% python3 -q
>>> import numpy as np
>>> import numpy.linalg as la
>>> np.set_printoptions(suppress=True, linewidth=140)
>>> K = np.load("layer6.npy")
>>> K
array([[-3,  2,  0,  0,  0,  0,  0],
       [-3,  0,  0,  0,  0,  0,  0],
       [ 0,  0, -3,  0,  0,  0, -2],
       [ 0,  0,  0, -3,  2,  2,  0],
       [ 0,  0,  0,  3,  0,  3,  0],
       [ 0,  0,  0,  0,  0,  0,  0],
       [ 0,  0,  0,  0,  0,  0,  2]])
>>> r = la.matrix_rank(K)
>>> r
np.int64(6)
>>> ns = la.svd(K)[2][r:].T
>>> ns.shape
(7, 1)
>>> la.matrix_rank(K.T @ K), la.matrix_rank(K @ K.T)
(np.int64(6), np.int64(6))
>>> np.round(ns @ ns.T, 3)
array([[ 0.   ,  0.   ,  0.   ,  0.   ,  0.   ,  0.   ,  0.   ],
       [ 0.   ,  0.   ,  0.   ,  0.   ,  0.   ,  0.   ,  0.   ],
       [ 0.   ,  0.   ,  0.   ,  0.   ,  0.   ,  0.   ,  0.   ],
       [ 0.   ,  0.   ,  0.   ,  0.121,  0.303, -0.121,  0.   ],
       [ 0.   ,  0.   ,  0.   ,  0.303,  0.758, -0.303,  0.   ],
       [ 0.   ,  0.   ,  0.   , -0.121, -0.303,  0.121,  0.   ],
       [ 0.   ,  0.   ,  0.   ,  0.   ,  0.   ,  0.   ,  0.   ]])
>>> np.allclose(K @ ns, 0)
True
>>> print([int(la.matrix_rank(np.delete(K, i, axis=0))) for i in range(7)])
[5, 5, 5, 5, 5, 6, 5]
>>> Y = np.array([[3, 3], [1, 2]])
>>> W2 = np.array([[-2, 4], [-4, -5]])
>>> X = np.kron(Y, W2)
>>> print(X)
[[ -6  12  -6  12]
 [-12 -15 -12 -15]
 [ -2   4  -4   8]
 [ -4  -5  -8 -10]]
>>> print(round(np.abs(la.eigvals(X)).max(), 3))
21.94
>>> np.trace(X)
np.int64(-35)
>>> np.flatnonzero(la.matrix_power((K != 0) + (K.T != 0) + np.eye(7), 7)[4])
array([3, 4, 5])
>>> (K != 0).astype(int)
array([[1, 1, 0, 0, 0, 0, 0],
       [1, 0, 0, 0, 0, 0, 0],
       [0, 0, 1, 0, 0, 0, 1],
       [0, 0, 0, 1, 1, 1, 0],
       [0, 0, 0, 1, 0, 1, 0],
       [0, 0, 0, 0, 0, 0, 0],
       [0, 0, 0, 0, 0, 0, 1]])
>>> K @ K
array([[ 3, -6,  0,  0,  0,  0,  0],
       [ 9, -6,  0,  0,  0,  0,  0],
       [ 0,  0,  9,  0,  0,  0,  2],
       [ 0,  0,  0, 15, -6,  0,  0],
       [ 0,  0,  0, -9,  6,  6,  0],
       [ 0,  0,  0,  0,  0,  0,  0],
       [ 0,  0,  0,  0,  0,  0,  4]])
